In [1]: import numpy as np

In [2]: from numpy import linalg as LA

In [3]: np.set_printoptions(precision=1, suppress=True, linewidth=200)

In [4]: rnd = lambda a: np.round(a, 1) + 0

In [5]: mat = np.loadtxt("case4.csv", delimiter=",")

In [6]: mat
Out[6]: 
array([[ -8.3,  -2.8,  -4.2,   5.4,   4.8,   8. ],
       [  9.2,   5.3,  -1.1,   6.2,  -7.7,  -2.5],
       [ -8.5,  -1.6,   4.6, -13. ,   1.7,  -1.3],
       [-14.1,  -0.2,   3.5, -11.5,   8.8,   4.2],
       [  6.8,   0.1,  -6.3,   2. ,   2.4,   3.1],
       [ 11.5,   0.1, -13. ,   7.1,  -9.6,   5.1],
       [ -1.6,   4.4,  -8.7,   0.1,  -2.9,   0.6],
       [ -5.9,   4.2,   2.7,   5.1,   5.1,   5.2],
       [ -5.6,  -2.7,   1.2,  -7.6,   3.9,  -2. ],
       [ -1.3,   6.2, -11.1,   6.9,  -0.5,   6.8],
       [ 10.4,  -2.9,   2.3,  10.7,  -2. ,  -0.4],
       [ -6.7,  -4.2,  11.3, -12.4,   0.7, -10.1],
       [ -2.7,  -1.2,   4.1,  -4.4,   5.1,   3.9],
       [ -9.2,  -9.2,  -3.7,  -8.6,   6.5,   6.7],
       [ -0.1,   0.6,   1.9,  -2.8,   0.1,  -5.2],
       [ -4.1,   2.5,  -6.6,   1.3,   4. ,   4.3],
       [  1. ,   0.8,   0.8,  -1.5,   5. ,  -0.1]])

In [7]: d = LA.norm(mat[:, None] - mat[None], axis=-1)

In [8]: (d + 1e9 * np.eye(17)).round(6).argmin(axis=1)
Out[8]: array([15, 10,  8,  2, 16,  1, 15, 15,  2,  6,  1,  2, 16,  8, 16,  6, 12])

In [9]: rnd(LA.norm(mat, axis=1))
Out[9]: array([14.5, 14.8, 16.4, 20.9, 10.3, 21.7, 10.3, 11.8, 10.8, 16. , 15.5, 21.1,  9.3, 18.5,  6.2, 10.1,  5.4])

In [10]: rnd(LA.norm(mat - mat.mean(axis=0), axis=1))
Out[10]: array([12.4, 17.3, 15.3, 18.6, 10.5, 22.6,  9.8, 10.7,  9.5, 15.1, 17.9, 21.6,  7.9, 16. ,  8. ,  7.7,  5.3])

In [11]: d.mean(axis=1).argmax()
Out[11]: np.int64(5)

In [12]: rnd(LA.norm(mat, "nuc"))
Out[12]: np.float64(123.0)

In [13]: rnd(LA.norm(mat, axis=0))
Out[13]: array([30.6, 15.5, 26.1, 30.5, 20.6, 20.3])

In [14]: rnd(LA.norm(mat, 2))
Out[14]: np.float64(45.7)

In [15]: rnd(LA.norm(mat[15], 1)), rnd(LA.norm(mat[15], np.inf))
Out[15]: (np.float64(22.8), np.float64(6.6))

In [16]: Y = mat / LA.norm(mat, axis=1)
ValueError: operands could not be broadcast together with shapes (17,6) (17,) 


In [17]: Y = mat / LA.norm(mat, axis=1, keepdims=True)

In [18]: G = Y @ Y.T

In [19]: rnd(G[10])
Out[19]: array([-0.2,  0.7, -0.8, -0.9,  0.4,  0.5, -0.3, -0.1, -0.8,  0.1,  1. , -0.5, -0.5, -0.6, -0.3, -0.4, -0.2])

In [20]: rnd(np.degrees(np.arccos(np.clip(G[10, 14], -1, 1))))
Out[20]: np.float64(105.9)

In [21]: Y = np.array([[-3, -2], [-8, -6], [-9, 7], [-7, 9], [-8, 5], [6, 2]])

In [22]: LA.matrix_rank(np.vstack([mat, Y.T]))
Out[22]: np.int64(6)

In [23]: rnd(np.einsum("ij->j", mat))
Out[23]: array([-29.2,  -0.6, -22.3, -17. ,  25.4,  26.3])

In [24]: np.vstack([mat, Y.T]).shape
Out[24]: (19, 6)

In [25]: LA.matrix_rank(mat @ Y)
Out[25]: np.int64(2)

In [26]: F = np.load("m.npy")

In [27]: F
Out[27]: 
array([[-3,  2, -3,  2],
       [ 0,  2,  0,  2],
       [-3,  2, -3,  2],
       [ 0,  2,  0,  2]])

In [28]: Y = np.array([[1, -2, 2], [2, 1, 2]])

In [29]: basis = np.kron(Y, F)

In [30]: LA.matrix_rank(basis)
Out[30]: np.int64(4)

In [31]: rnd(LA.norm(basis, 2)), rnd(LA.norm(Y, 2) * LA.norm(F, 2))
Out[31]: (np.float64(27.5), np.float64(27.5))

In [32]: rng = np.random.default_rng(24707)

In [33]: z = rng.integers(0, 2, 5)

In [34]: feats = np.array([[1, 5, -1, 4, 1],
    ...:     [1, 3, 5, -2, 5],
    ...:     [3, 4, -1, -5, 4],
    ...:     [0, -4, 5, 0, 4],
    ...:     [0, -1, 3, 2, 1]]) * (z[:, None] == z)

In [35]: feats
Out[35]: 
array([[ 1,  5,  0,  4,  1],
       [ 1,  3,  0, -2,  5],
       [ 0,  0, -1,  0,  0],
       [ 0, -4,  0,  0,  4],
       [ 0, -1,  0,  2,  1]])

In [36]: # 2 blocks once reordered

In [37]: U, sigma, Vh = LA.svd(feats)

In [38]: np.argmax(sigma[:-1] / (sigma[1:] + 1e-6)) + 1
Out[38]: np.int64(4)

In [39]: Y = U[:, :4] @ np.diag(sigma[:4]) @ Vh[:4]

In [40]: rnd(np.abs(feats - Y).max())
Out[40]: np.float64(0.1)

In [41]: rnd(LA.norm(feats - Y, 2)), rnd(sigma[4])
Out[41]: (np.float64(0.1), np.float64(0.1))

In [42]: LA.matrix_rank(Y)
Out[42]: np.int64(4)

In [43]: np.einsum("ij,ji->", feats, feats)
Out[43]: np.int64(44)

In [44]: np.einsum("ii->", feats)
Out[44]: np.int64(4)

In [45]: rnd(LA.eigvals(feats).sum().real)
Out[45]: np.float64(4.0)

In [46]: rnd(np.poly(feats))
Out[46]: array([  1.,  -4., -14.,  85.,  78., -16.])

In [47]: np.kron(np.eye(2, dtype=int), feats)
Out[47]: 
array([[ 1,  5,  0,  4,  1,  0,  0,  0,  0,  0],
       [ 1,  3,  0, -2,  5,  0,  0,  0,  0,  0],
       [ 0,  0, -1,  0,  0,  0,  0,  0,  0,  0],
       [ 0, -4,  0,  0,  4,  0,  0,  0,  0,  0],
       [ 0, -1,  0,  2,  1,  0,  0,  0,  0,  0],
       [ 0,  0,  0,  0,  0,  1,  5,  0,  4,  1],
       [ 0,  0,  0,  0,  0,  1,  3,  0, -2,  5],
       [ 0,  0,  0,  0,  0,  0,  0, -1,  0,  0],
       [ 0,  0,  0,  0,  0,  0, -4,  0,  0,  4],
       [ 0,  0,  0,  0,  0,  0, -1,  0,  2,  1]])

In [48]: J = np.load("x.npy")

In [49]: J
Out[49]: 
array([[3, 1, 2, 3],
       [3, 3, 1, 2],
       [2, 3, 3, 1],
       [1, 2, 3, 3]])

In [50]: u = np.array([-6, 6, 2, -6])

In [51]: Y = J + np.outer(u, np.eye(4)[1])

In [52]: Y
Out[52]: 
array([[ 3., -5.,  2.,  3.],
       [ 3.,  9.,  1.,  2.],
       [ 2.,  5.,  3.,  1.],
       [ 1., -4.,  3.,  3.]])

In [53]: rnd(LA.det(Y) / LA.det(J)), rnd(1 + LA.solve(J, u)[1])
Out[53]: (np.float64(4.7), np.float64(4.7))

In [54]: LA.matrix_rank(LA.inv(Y) - LA.inv(J), tol=1e-8)
Out[54]: np.int64(1)

In [55]: O, r_ = LA.qr(Y)

In [56]: rnd(O @ r_)
Out[56]: 
array([[ 3., -5.,  2.,  3.],
       [ 3.,  9.,  1.,  2.],
       [ 2.,  5.,  3.,  1.],
       [ 1., -4.,  3.,  3.]])

In [57]: O.shape, r_.shape
Out[57]: ((4, 4), (4, 4))

In [58]: np.trace(O @ O.T)
Out[58]: np.float64(4.0)

In [59]: rnd(abs(r_[0, 0])), rnd(LA.norm(Y[:, 0]))
Out[59]: (np.float64(4.8), np.float64(4.8))

In [60]: Y = J[0, 0] * J[1:] - np.outer(J[1:, 0], J[0])

In [61]: Y
Out[61]: 
array([[ 0,  6, -3, -3],
       [ 0,  7,  5, -3],
       [ 0,  5,  7,  6]])

In [62]: LA.matrix_rank(Y), LA.matrix_rank(J)
Out[62]: (np.int64(3), np.int64(4))

In [63]: rnd(J[:, 0] / J[0, 0])
Out[63]: array([1. , 1. , 0.7, 0.3])

In [64]: K = np.loadtxt("layer19.csv", delimiter=",")

In [65]: K
Out[65]: 
array([[2., 1., 0., 0., 0., 0.],
       [1., 2., 0., 0., 0., 0.],
       [1., 0., 0., 0., 0., 0.],
       [0., 0., 2., 1., 0., 0.],
       [0., 0., 1., 2., 0., 0.],
       [0., 0., 1., 0., 0., 0.],
       [0., 0., 0., 0., 2., 1.],
       [0., 0., 0., 0., 1., 2.],
       [0., 0., 0., 0., 1., 0.]])

In [66]: Y = K / np.sqrt((K ** 2).mean(axis=1, keepdims=True))

In [67]: LA.matrix_rank(Y) == LA.matrix_rank(K)
Out[67]: np.True_
